$ python -q
>>> import numpy as np
>>> import numpy.linalg as la
>>> np.set_printoptions(precision=2, suppress=True, linewidth=140, sign=" ")
>>> mat = np.diag(np.array([3, -1, -2, -1, 2, 0, -1, 3, 1, 3, -2])) + 3 * np.eye(11, k=1) + 3 * np.eye(11, k=-1)
>>> mat
array([[ 3.,  3.,  0.,  0.,  0.,  0.,  0.,  0.,  0.,  0.,  0.],
       [ 3., -1.,  3.,  0.,  0.,  0.,  0.,  0.,  0.,  0.,  0.],
       [ 0.,  3., -2.,  3.,  0.,  0.,  0.,  0.,  0.,  0.,  0.],
       [ 0.,  0.,  3., -1.,  3.,  0.,  0.,  0.,  0.,  0.,  0.],
       [ 0.,  0.,  0.,  3.,  2.,  3.,  0.,  0.,  0.,  0.,  0.],
       [ 0.,  0.,  0.,  0.,  3.,  0.,  3.,  0.,  0.,  0.,  0.],
       [ 0.,  0.,  0.,  0.,  0.,  3., -1.,  3.,  0.,  0.,  0.],
       [ 0.,  0.,  0.,  0.,  0.,  0.,  3.,  3.,  3.,  0.,  0.],
       [ 0.,  0.,  0.,  0.,  0.,  0.,  0.,  3.,  1.,  3.,  0.],
       [ 0.,  0.,  0.,  0.,  0.,  0.,  0.,  0.,  3.,  3.,  3.],
       [ 0.,  0.,  0.,  0.,  0.,  0.,  0.,  0.,  0.,  3., -2.]])
>>> # symmetric, so the eigenvalues are real
>>> u = np.array([-1, -1, -1, 2, -2, -1, -1, -1, 0, 1, 0])
>>> Y = mat + np.outer(u, np.eye(11)[2])
>>> la.matrix_rank(Y - mat)
np.int64(1)
>>> round(float(la.det(Y) / la.det(mat)), 2), np.round(1 + la.solve(mat, u)[2], 2)
(1.45, np.float64(1.45))
>>> Y
array([[ 3.,  3., -1.,  0.,  0.,  0.,  0.,  0.,  0.,  0.,  0.],
       [ 3., -1.,  2.,  0.,  0.,  0.,  0.,  0.,  0.,  0.,  0.],
       [ 0.,  3., -3.,  3.,  0.,  0.,  0.,  0.,  0.,  0.,  0.],
       [ 0.,  0.,  5., -1.,  3.,  0.,  0.,  0.,  0.,  0.,  0.],
       [ 0.,  0., -2.,  3.,  2.,  3.,  0.,  0.,  0.,  0.,  0.],
       [ 0.,  0., -1.,  0.,  3.,  0.,  3.,  0.,  0.,  0.,  0.],
       [ 0.,  0., -1.,  0.,  0.,  3., -1.,  3.,  0.,  0.,  0.],
       [ 0.,  0., -1.,  0.,  0.,  0.,  3.,  3.,  3.,  0.,  0.],
       [ 0.,  0.,  0.,  0.,  0.,  0.,  0.,  3.,  1.,  3.,  0.],
       [ 0.,  0.,  1.,  0.,  0.,  0.,  0.,  0.,  3.,  3.,  3.],
       [ 0.,  0.,  0.,  0.,  0.,  0.,  0.,  0.,  0.,  3., -2.]])
>>> evals, evecs = la.eigh(mat)
>>> np.abs(evecs[:, -1]).round(6).argmax()
np.int64(7)
>>> np.unique(evals.round(6) + 0, return_counts=True)[1]
array([ 1,  1,  1,  1,  1,  1,  1,  1,  1,  1,  1])
>>> la.eigvalsh(mat + 2 * np.eye(11))
array([-4.35, -2.99, -1.91, -0.79,  0.63,  2.19,  3.85,  6.42,  6.98,  7.81,  9.15])
>>> np.abs(evecs[:, -1])
array([ 0.01,  0.01,  0.02,  0.06,  0.13,  0.17,  0.27,  0.58,  0.52,  0.49,  0.16])
>>> vec = np.array([2, 1, 0, -1, -3, 2, 0, 2, 1, 0, 0])
>>> y = mat @ vec
>>> y
array([ 9.,  5.,  0., -8., -3., -9., 12.,  9.,  7.,  3.,  0.])
>>> np.round(la.solve(mat, y), 2) + 0
array([ 2.,  1.,  0., -1., -3.,  2.,  0.,  2.,  1.,  0.,  0.])
>>> np.round(la.solve(mat, mat[:, 3]), 2) + 0
array([ 0.,  0.,  0.,  1.,  0.,  0.,  0.,  0.,  0.,  0.,  0.])
>>> Y = np.array([[0, 2],
...     [2, 1],
...     [2, 0],
...     [0, 0],
...     [0, 2],
...     [0, 0],
...     [1, 1],
...     [1, 0],
...     [2, 0],
...     [1, 1],
...     [2, 2]])
>>> la.matrix_rank(np.vstack([mat, Y.T]))
np.int64(11)
>>> np.einsum("ij->j", mat)
array([ 6.,  5.,  4.,  5.,  8.,  6.,  5.,  9.,  7.,  9.,  1.])
>>> mat @ Y
array([[ 6.,  9.],
       [ 4.,  5.],
       [ 2.,  3.],
       [ 6.,  6.],
       [ 0.,  4.],
       [ 3.,  9.],
       [ 2., -1.],
       [12.,  3.],
       [ 8.,  3.],
       [15.,  9.],
       [-1., -1.]])
>>> Y = np.array([[-2, -2, -2, 1, 0, 1, 2, 0, -2, 0, 2, 1],
...     [2, 2, 0, 1, 1, -1, 2, 0, 2, 0, 2, -1],
...     [1, -1, 0, 0, -2, 2, 1, 1, 0, -1, 0, -1],
...     [-1, 0, -2, -2, -2, -2, 2, -1, 1, -1, -1, -1],
...     [-1, 1, -1, -2, 1, -2, 2, 0, 0, 1, 1, -2],
...     [0, 1, -1, -1, -1, -2, 1, 2, 0, -2, 1, -1],
...     [2, 0, 0, 0, -1, -2, -2, 1, -1, 1, -1, 0],
...     [0, 2, 0, -2, -2, -2, 0, 1, -2, 0, 2, 1],
...     [-2, -1, 1, 2, 0, 2, 2, 0, -1, 0, 1, 2],
...     [-2, -1, -1, -2, 2, 0, -1, -2, 0, 0, -2, 0],
...     [-2, -1, 0, -1, -2, 1, -1, -2, 0, -2, 1, -1],
...     [2, 2, 2, 1, -2, -2, -1, 1, 0, -2, -1, -2]])
>>> K = Y - Y.T
>>> K
array([[ 0, -4, -3,  2,  1,  1,  0,  0,  0,  2,  4, -1],
       [ 4,  0,  1,  1,  0, -2,  2, -2,  3,  1,  3, -3],
       [ 3, -1,  0,  2, -1,  3,  1,  1, -1,  0,  0, -3],
       [-2, -1, -2,  0,  0, -1,  2,  1, -1,  1,  0, -2],
       [-1,  0,  1,  0,  0, -1,  3,  2,  0, -1,  3,  0],
       [-1,  2, -3,  1,  1,  0,  3,  4, -2, -2,  0,  1],
       [ 0, -2, -1, -2, -3, -3,  0,  1, -3,  2,  0,  1],
       [ 0,  2, -1, -1, -2, -4, -1,  0, -2,  2,  4,  0],
       [ 0, -3,  1,  1,  0,  2,  3,  2,  0,  0,  1,  2],
       [-2, -1,  0, -1,  1,  2, -2, -2,  0,  0,  0,  2],
       [-4, -3,  0,  0, -3,  0,  0, -4, -1,  0,  0,  0],
       [ 1,  3,  3,  2,  0, -1, -1,  0, -2, -2,  0,  0]])
>>> q, Rm = la.qr(K)
>>> q.shape, Rm.shape
((12, 12), (12, 12))
>>> round(np.trace(q @ q.T), 2)
np.float64(12.0)
>>> np.round(q.T @ q, 2) + 0
array([[ 1.,  0.,  0.,  0.,  0.,  0.,  0.,  0.,  0.,  0.,  0.,  0.],
       [ 0.,  1.,  0.,  0.,  0.,  0.,  0.,  0.,  0.,  0.,  0.,  0.],
       [ 0.,  0.,  1.,  0.,  0.,  0.,  0.,  0.,  0.,  0.,  0.,  0.],
       [ 0.,  0.,  0.,  1.,  0.,  0.,  0.,  0.,  0.,  0.,  0.,  0.],
       [ 0.,  0.,  0.,  0.,  1.,  0.,  0.,  0.,  0.,  0.,  0.,  0.],
       [ 0.,  0.,  0.,  0.,  0.,  1.,  0.,  0.,  0.,  0.,  0.,  0.],
       [ 0.,  0.,  0.,  0.,  0.,  0.,  1.,  0.,  0.,  0.,  0.,  0.],
       [ 0.,  0.,  0.,  0.,  0.,  0.,  0.,  1.,  0.,  0.,  0.,  0.],
       [ 0.,  0.,  0.,  0.,  0.,  0.,  0.,  0.,  1.,  0.,  0.,  0.],
       [ 0.,  0.,  0.,  0.,  0.,  0.,  0.,  0.,  0.,  1.,  0.,  0.],
       [ 0.,  0.,  0.,  0.,  0.,  0.,  0.,  0.,  0.,  0.,  1.,  0.],
       [ 0.,  0.,  0.,  0.,  0.,  0.,  0.,  0.,  0.,  0.,  0.,  1.]])
>>> T = np.stack([K, 2 * K, K[::-1]])
>>> (T @ K.T).shape
(3, 12, 12)
>>> T.shape
(3, 12, 12)
>>> vec = np.array([8, 8, -9, -5, 5, 6, 2, -1, -8, 0, 9, -9])
>>> vec @ K @ vec
np.int64(0)
>>> q = la.solve(np.eye(12) - K, np.eye(12) + K)
>>> np.round(q @ q.T, 2) + 0
array([[ 1.,  0.,  0.,  0.,  0.,  0.,  0.,  0.,  0.,  0.,  0.,  0.],
       [ 0.,  1.,  0.,  0.,  0.,  0.,  0.,  0.,  0.,  0.,  0.,  0.],
       [ 0.,  0.,  1.,  0.,  0.,  0.,  0.,  0.,  0.,  0.,  0.,  0.],
       [ 0.,  0.,  0.,  1.,  0.,  0.,  0.,  0.,  0.,  0.,  0.,  0.],
       [ 0.,  0.,  0.,  0.,  1.,  0.,  0.,  0.,  0.,  0.,  0.,  0.],
       [ 0.,  0.,  0.,  0.,  0.,  1.,  0.,  0.,  0.,  0.,  0.,  0.],
       [ 0.,  0.,  0.,  0.,  0.,  0.,  1.,  0.,  0.,  0.,  0.,  0.],
       [ 0.,  0.,  0.,  0.,  0.,  0.,  0.,  1.,  0.,  0.,  0.,  0.],
       [ 0.,  0.,  0.,  0.,  0.,  0.,  0.,  0.,  1.,  0.,  0.,  0.],
       [ 0.,  0.,  0.,  0.,  0.,  0.,  0.,  0.,  0.,  1.,  0.,  0.],
       [ 0.,  0.,  0.,  0.,  0.,  0.,  0.,  0.,  0.,  0.,  1.,  0.],
       [ 0.,  0.,  0.,  0.,  0.,  0.,  0.,  0.,  0.,  0.,  0.,  1.]])
>>> round(la.det(q), 2)
np.float64(1.0)
>>> u = np.array([6, 0, 3, 1, 9, 9, 8, 8, 1, 0, 8, 7])
>>> Y = K + np.outer(u, np.eye(12)[3])
>>> round(la.det(Y) / la.det(K), 2), round(float(1 + la.solve(K, u)[3]), 2)
(np.float64(-0.33), -0.33)
>>> rng = np.random.default_rng(72)
>>> idx = rng.permutation(12)
>>> idx
array([  8,   1,   2,   6,   5,   7,   3,  11,   4,   9,  10,   0])
>>> Y = K[idx][:, idx]
>>> np.diag(Y)
array([ 0,  0,  0,  0,  0,  0,  0,  0,  0,  0,  0,  0])
>>> np.allclose(Y, K)
False
>>> np.trace(Y)
np.int64(0)
>>> X = np.load("dump.npy")
>>> X
array([[ 0.5 ,  0.5 ,  0.  ,  0.  ,  0.  ,  0.  ,  0.  ,  0.  ,  0.  ],
       [ 0.25,  0.25,  0.  ,  0.  ,  0.25,  0.25,  0.  ,  0.  ,  0.  ],
       [ 0.25,  0.  ,  0.25,  0.  ,  0.  ,  0.  ,  0.25,  0.  ,  0.25],
       [ 0.  ,  0.33,  0.  ,  0.33,  0.  ,  0.  ,  0.  ,  0.33,  0.  ],
       [ 0.  ,  0.2 ,  0.  ,  0.2 ,  0.4 ,  0.  ,  0.  ,  0.2 ,  0.  ],
       [ 0.  ,  0.  ,  0.25,  0.25,  0.  ,  0.5 ,  0.  ,  0.  ,  0.  ],
       [ 0.  ,  0.  ,  0.  ,  0.  ,  0.  ,  0.  ,  0.5 ,  0.5 ,  0.  ],
       [ 0.  ,  0.2 ,  0.2 ,  0.2 ,  0.  ,  0.  ,  0.  ,  0.4 ,  0.  ],
       [ 0.2 ,  0.2 ,  0.  ,  0.2 ,  0.2 ,  0.  ,  0.  ,  0.  ,  0.2 ]])
>>> # rows sum to 1
>>> q, evecs = la.qr(X[:, :6])[0], la.qr(X[:, 6:])[0]
>>> sig = la.svd(q.T @ evecs, compute_uv=False)
>>> np.degrees(np.arccos(sig.clip(0, 1)))
array([  8.4 ,  16.17,  77.42])
>>> (sig > 0.9).sum()
np.int64(2)
>>> F = np.load("sample1.npy")
>>> F
array([[  2,  -2,  -1,  -3,  -2,   2,  -3,   0,  -2,   1,   2,  -3,  -3,   2],
       [  2,   1,  -4,   0,  -2,   5,  -4,   2,  -3,   2,   5,  -5,  -6,  -1],
       [  5,  -1,  -1,  -3,  -4,   4,  -6,   4,  -1,  -1,   4,  -2,  -6,   0],
       [  3,  -1,   1,  -2,  -4,   2,  -8,   4,   1,  -3,   6,   1,  -9,  -2],
       [  3,  -1,  -2,  -2,  -2,   0,  -8,   7,   1,  -5,   4,   0,  -8,   0],
       [  2,  -3,  -4,   0,   1,   1,  -7,   5,  -2,  -5,   7,   2, -11,   2],
       [  3,  -3,  -1,   3,   4,   1,  -6,   7,  -1,  -8,   9,   5,  -9,   1],
       [  3,  -4,   1,   3,   4,   3,  -7,   6,   2,  -8,  12,   7,  -7,   1],
       [  4,  -5,   3,   0,   1,   0,  -4,   5,  -1,  -7,  13,   8,  -4,  -2],
       [  5,  -4,   0,   0,   4,  -1,  -5,   3,  -2, -10,  13,  10,  -3,   1],
       [  7,  -5,  -1,   1,   3,  -2,  -2,   1,  -1, -11,  16,  10,  -1,  -2],
       [  6,  -8,  -4,   0,   0,   1,  -2,   2,  -3, -12,  19,   7,   1,  -3],
       [  3, -11,  -7,   0,  -1,   4,   0,   5,  -3,  -9,  16,   8,   2,  -1],
       [  1, -12,  -6,  -3,  -3,   1,  -3,   7,  -4,  -6,  18,  10,   0,  -3],
       [ -1, -11,  -4,   0,  -3,   0,   0,   7,  -3,  -7,  15,   8,   0,  -6],
       [ -4, -14,  -2,   3,  -6,   2,   2,   7,  -5, -10,  14,  10,   1,  -4],
       [ -7, -16,  -1,   1,  -8,  -1,   0,  10,  -8,  -7,  17,   8,   2,  -1],
       [ -7, -18,  -2,   1,  -7,  -4,   0,  11,  -6, -10,  14,  11,   3,  -3],
       [ -7, -21,  -4,   3,  -6,  -6,  -1,  10,  -7, -13,  12,  11,   3,  -3],
       [ -8, -21,  -7,   5,  -4,  -7,  -3,  13,  -9, -11,  11,  14,   3,  -2],
       [ -9, -23,  -7,   8,  -1,  -7,  -2,  16, -10, -12,  12,  11,   3,  -4],
       [ -6, -25,  -4,   5,  -2,  -9,   0,  15,  -9,  -9,   9,  10,   4,  -1],
       [ -7, -26,  -1,   4,   1,  -7,   0,  12,  -6, -11,   7,  12,   1,   0],
       [ -4, -23,   2,   7,  -2,  -9,   1,  14,  -9,  -9,   8,  15,   0,   2]])
>>> proj = F @ la.solve(F.T @ F, F.T)
>>> np.round(np.trace(proj), 2)
np.float64(14.0)
>>> np.round(la.eigvalsh(proj), 2) + 0
array([ 0.,  0.,  0.,  0.,  0.,  0.,  0.,  0.,  0.,  0.,  1.,  1.,  1.,  1.,  1.,  1.,  1.,  1.,  1.,  1.,  1.,  1.,  1.,  1.])
>>> np.allclose(proj @ proj, proj)
True
